% python3 -q
>>> import numpy as np
>>> from numpy import linalg as LA
>>> np.set_printoptions(precision=3, suppress=True, linewidth=160)
>>> X = np.load("x.npy")
>>> print(X)
[[ 3  0  1  3  3  0  0  1  3  3  1  2  0  1]
 [-9  0 -3 -9 -9  0  0 -3 -9 -9 -3 -6  0 -3]
 [-3  0 -1 -3 -3  0  0 -1 -3 -3 -1 -2  0 -1]
 [-3  0 -1 -3 -3  0  0 -1 -3 -3 -1 -2  0 -1]
 [ 9  0  3  9  9  0  0  3  9  9  3  6  0  3]
 [ 9  0  3  9  9  0  0  3  9  9  3  6  0  3]
 [ 9  0  3  9  9  0  0  3  9  9  3  6  0  3]
 [-6  0 -2 -6 -6  0  0 -2 -6 -6 -2 -4  0 -2]
 [ 0  0  0  0  0  0  0  0  0  0  0  0  0  0]
 [-9  0 -3 -9 -9  0  0 -3 -9 -9 -3 -6  0 -3]
 [ 6  0  2  6  6  0  0  2  6  6  2  4  0  2]
 [ 6  0  2  6  6  0  0  2  6  6  2  4  0  2]]
>>> other = X[0, 0] * X[1:] - np.outer(X[1:, 0], X[0])
>>> print(other)
[[0 0 0 0 0 0 0 0 0 0 0 0 0 0]
 [0 0 0 0 0 0 0 0 0 0 0 0 0 0]
 [0 0 0 0 0 0 0 0 0 0 0 0 0 0]
 [0 0 0 0 0 0 0 0 0 0 0 0 0 0]
 [0 0 0 0 0 0 0 0 0 0 0 0 0 0]
 [0 0 0 0 0 0 0 0 0 0 0 0 0 0]
 [0 0 0 0 0 0 0 0 0 0 0 0 0 0]
 [0 0 0 0 0 0 0 0 0 0 0 0 0 0]
 [0 0 0 0 0 0 0 0 0 0 0 0 0 0]
 [0 0 0 0 0 0 0 0 0 0 0 0 0 0]
 [0 0 0 0 0 0 0 0 0 0 0 0 0 0]]
>>> print(X[:, 0] / X[0, 0])
[ 1. -3. -1. -1.  3.  3.  3. -2.  0. -3.  2.  2.]
>>> print(LA.matrix_rank(other), LA.matrix_rank(X))
0 1
>>> w1 = np.array([[2, 2, 2],
...     [3, 1, 0],
...     [0, 1, 2],
...     [3, 2, 1],
...     [3, 0, 2],
...     [1, 0, 2],
...     [2, 2, 3],
...     [1, 0, 3],
...     [2, 2, 3],
...     [1, 3, 1],
...     [0, 1, 2],
...     [0, 0, 2],
...     [0, 1, 0],
...     [3, 1, 1]])
>>> beta = np.array([0, -1, -1])
>>> H = np.maximum(X @ w1 + beta, 0)
>>> print((H > 0).astype(int))
[[1 1 1]
 [0 0 0]
 [0 0 0]
 [0 0 0]
 [1 1 1]
 [1 1 1]
 [1 1 1]
 [0 0 0]
 [0 0 0]
 [0 0 0]
 [1 1 1]
 [1 1 1]]
>>> print(LA.matrix_rank(H))
2
>>> Z = np.array([[2, 0, 1], [1, 0, 1], [-1, 2, 0]])
>>> print(w1 @ Z)
[[ 4  4  4]
 [ 7  0  4]
 [-1  4  1]
 [ 7  2  5]
 [ 4  4  3]
 [ 0  4  1]
 [ 3  6  4]
 [-1  6  1]
 [ 3  6  4]
 [ 4  2  4]
 [-1  4  1]
 [-2  4  0]
 [ 1  0  1]
 [ 6  2  4]]
>>> print(H @ Z)
[[ 65  76  66]
 [  0   0   0]
 [  0   0   0]
 [  0   0   0]
 [195 232 200]
 [195 232 200]
 [195 232 200]
 [  0   0   0]
 [  0   0   0]
 [  0   0   0]
 [130 154 133]
 [130 154 133]]
>>> print((H @ Z).round(6).argmax(axis=1))
[1 0 0 0 1 1 1 0 0 0 1 1]
>>> r0 = np.array([9, 7])
>>> print(np.correlate(X[0], X[10], "full"))
[  6   0  14  12  28  32  30  32  44  52  40  40  58 106  58  40  40  52  44  32  30  32  28  12  14   0   6]
>>> print(np.polyval(r0, X[0]))
[34  7 16 34 34  7  7 16 34 34 16 25  7 16]
>>> print(np.cross(X[0, :3], X[10, :3]))
[0 0 0]
>>> print(round(float(LA.norm(X[8], 1)), 3), round(LA.norm(X[8], np.inf), 3))
0.0 0.0
>>> print(round(LA.norm(X) ** 2 / LA.norm(X, 2) ** 2, 3))
1.0
>>> print(np.round(LA.norm(X, 1), 3), round(float(LA.norm(X, np.inf)), 3))
72.0 63.0
>>> print(LA.norm(X, axis=1))
[ 7.28 21.84  7.28  7.28 21.84 21.84 21.84 14.56  0.   21.84 14.56 14.56]
>>> print(round(LA.norm(X, 2), 3))
56.391
>>> print(LA.norm(X, axis=0))
[23.238  0.     7.746 23.238 23.238  0.     0.     7.746 23.238 23.238  7.746 15.492  0.     7.746]
>>> print(round(float(LA.norm(X[8] - X[9])), 3))
21.84
>>> E = np.load("run1.npy")
>>> print(E)
[[ 1  3  2  4  3  3  6  0  7  4  0  3  3  1]
 [ 0  6  1 10  3  2  9  0  4  6  1  4  6  2]
 [ 0  1  2  5  6  7  8  1 11  0  0  7  0  6]
 [ 1  0  2  6  5  3  2  0 11  0  0  3  5  3]
 [ 1  4  2  8  3  2  5  0  5  5  1  2  7  1]
 [ 0  2  0  6  4  2  9  0 10  2  0  6  1  3]
 [ 0  2  0  6  5  4 11  0 11  1  0  8  0  5]
 [ 0  4  0  8  2  0  9  0  7  5  0  4  4  0]
 [ 0  6  2  7  4  6 11  4  5  5  0  6  2  4]
 [ 0  3  1  7  5  5 10  1  9  2  0  7  1  5]
 [ 0  4  0  5  4  4 13  2  9  3  0  8  0  4]
 [ 0  2  2  9  5  4  5  0  8  2  0  4  6  4]
 [ 0  2  1  3  4  4  9  0 10  2  0  6  0  3]
 [ 0  8  1  9  3  4 13  4  3  7  1  6  3  3]
 [ 0  2  1  3  4  4  9  0 10  2  0  6  0  3]
 [ 0  1  1  8  5  3  6  0 10  1  0  5  4  4]
 [ 0  5  0  9  2  0  8  0  5  6  1  3  6  0]
 [ 0  3  0 10  3  0  6  0  7  4  0  3  7  1]
 [ 0  2  1  3  3  2  7  0  9  3  0  4  1  1]
 [ 0  7  0  8  3  3 14  3  5  6  0  7  1  3]
 [ 0  0  2  6  6  5  4  0 12  0  0  5  3  5]
 [ 0  4  2  8  4  4  7  0  6  4  0  4  5  3]
 [ 3  4  3  5  3  4  5  0  5  5  1  2  5  1]]
>>> Uu, sig, VT = LA.svd(E, full_matrices=False)
>>> print(np.allclose(Uu * sig @ VT, E))
True
>>> print((sig > 1e-8).sum())
13
>>> print(np.abs(Uu[:, 0]).round(6).argmax())
19
>>> print(np.cumsum(sig ** 2) / np.sum(sig ** 2))
[0.861 0.932 0.977 0.99  0.997 0.999 0.999 1.    1.    1.    1.    1.    1.    1.   ]
